% ipython --no-banner

In [1]: import numpy as np

In [2]: import numpy.linalg as la

In [3]: np.set_printoptions(suppress=True, linewidth=140)

In [4]: q, _ = la.qr(np.array([[-0.1, -1.0, -0.8, 0.2],
   ...:     [-0.2, 0.2, 0.0, 0.0],
   ...:     [-0.1, 0.7, 1.2, 0.6],
   ...:     [0.7, -0.2, 0.3, 0.1]]))

In [5]: V, _ = la.qr(np.array([[0.5, 0.7, -1.9], [-0.9, -0.2, -1.1], [-0.9, 0.0, 0.9]]))

In [6]: sig = 3 * 0.7 ** np.arange(3)

In [7]: M = q[:, :3] * sig @ V[:3]

In [8]: M.round(2)
Out[8]: 
array([[ 0.79,  0.53, -1.7 ],
       [ 0.28,  0.66,  0.5 ],
       [-1.4 ,  0.97,  0.18],
       [-1.17, -2.48, -0.75]])

In [9]: u, g = M[0], M[3]

In [10]: round(float(u @ g), 2)
Out[10]: -0.95

In [11]: p = (u @ g) / (u @ u) * u

In [12]: la.matrix_rank(np.outer(u, g))
Out[12]: np.int64(1)

In [13]: p.round(2)
Out[13]: array([-0.2 , -0.13,  0.43])

In [14]: blk = np.stack([M, 2 * M, M[::-1]])

In [15]: np.round(np.einsum("bij,cij->bc", blk, blk), 2)
Out[15]: 
array([[15.57, 31.14, -1.22],
       [31.14, 62.28, -2.43],
       [-1.22, -2.43, 15.57]])

In [16]: np.round(la.norm(blk, axis=(1, 2)), 2)
Out[16]: array([3.95, 7.89, 3.95])

In [17]: blk.shape
Out[17]: (3, 4, 3)

In [18]: q, Rm = la.qr(M)

In [19]: round(abs(Rm[0, 0]), 2), np.round(la.norm(M[:, 0]), 2)
Out[19]: (np.float64(2.01), np.float64(2.01))

In [20]: np.round(q @ Rm, 2)
Out[20]: 
array([[ 0.79,  0.53, -1.7 ],
       [ 0.28,  0.66,  0.5 ],
       [-1.4 ,  0.97,  0.18],
       [-1.17, -2.48, -0.75]])

In [21]: arr = np.loadtxt("out9.csv", delimiter=",")

In [22]: arr
Out[22]: 
array([[ -6.77,   3.69,   0.33],
       [ -2.6 ,   3.04,   5.73],
       [ -6.98,  -2.66,   5.94],
       [ -6.87,   6.92,  -2.78],
       [  2.4 ,   8.59,   6.38],
       [ -7.3 ,   3.53,  -0.15],
       [-10.6 ,  -6.99,   5.76],
       [-11.57,  -6.29,   4.  ],
       [  1.74,  14.72,  -0.03],
       [ -2.27,   4.56,   4.71],
       [ -1.11,   7.22,   3.59],
       [ -8.63,  -1.75,   3.2 ]])

In [23]: u, g = arr[7], arr[2]

In [24]: u @ g
Out[24]: np.float64(121.25)

In [25]: p = (u @ g) / (u @ u) * u

In [26]: p.round(2)
Out[26]: array([-7.41, -4.03,  2.56])

In [27]: la.matrix_rank(np.outer(u, g))
Out[27]: np.int64(1)

In [28]: np.round(np.outer(u, g), 2)
Out[28]: 
array([[ 80.76,  30.78, -68.73],
       [ 43.9 ,  16.73, -37.36],
       [-27.92, -10.64,  23.76]])

In [29]: np.round(g - p, 2)
Out[29]: array([0.43, 1.37, 3.38])

In [30]: round(float((g - p) @ u), 2)
Out[30]: 0.0
